$ python -q
>>> import numpy as np
>>> from numpy import linalg as LA
>>> np.set_printoptions(suppress=True, linewidth=120)
>>> arr = np.loadtxt("block19.csv", delimiter=",")
>>> print(arr)
[[ 0.  0.  2. -2.]
 [ 0.  0. -2. -2.]
 [ 0.  0.  1. -1.]
 [ 0.  0. -1. -1.]]
>>> # rank 2
>>> left, sig, Vh = LA.svd(arr)
>>> evecs = Vh[:(sig > 1e-8).sum()]
>>> rng = np.random.default_rng(396)
>>> x0 = arr[2] + 4 * arr[3] + rng.integers(2) * np.eye(4)[1]
>>> print(x0)
[ 0.  1. -3. -5.]
>>> print(np.round(evecs.T @ evecs, 2) + 0)
[[0. 0. 0. 0.]
 [0. 0. 0. 0.]
 [0. 0. 1. 0.]
 [0. 0. 0. 1.]]
>>> print(LA.matrix_rank(np.vstack([arr, x0])))
3
>>> print(np.allclose(evecs.T @ evecs @ x0, x0))
False
>>> print(round(float(LA.norm(x0 - evecs.T @ evecs @ x0)), 2))
1.0
>>> J = np.load("out7.npy")
>>> print(J)
[[196 197  87 125 150]
 [197 223 122 157 156]
 [ 87 122 108  97  66]
 [125 157  97 153 129]
 [150 156  66 129 139]]
>>> print(np.argsort(-LA.norm(arr, axis=0).round(6), kind="stable")[:3])
[2 3 0]
>>> print([round(float(x), 2) for x in LA.svd(arr, compute_uv=False)[:3]])
[3.16, 3.16, 0.0]
>>> print(round(LA.det(J[::-1]), 2))
376996.0
>>> print(np.round(LA.eigvals(J), 2))
[702.43  69.46  43.     0.04   4.07]
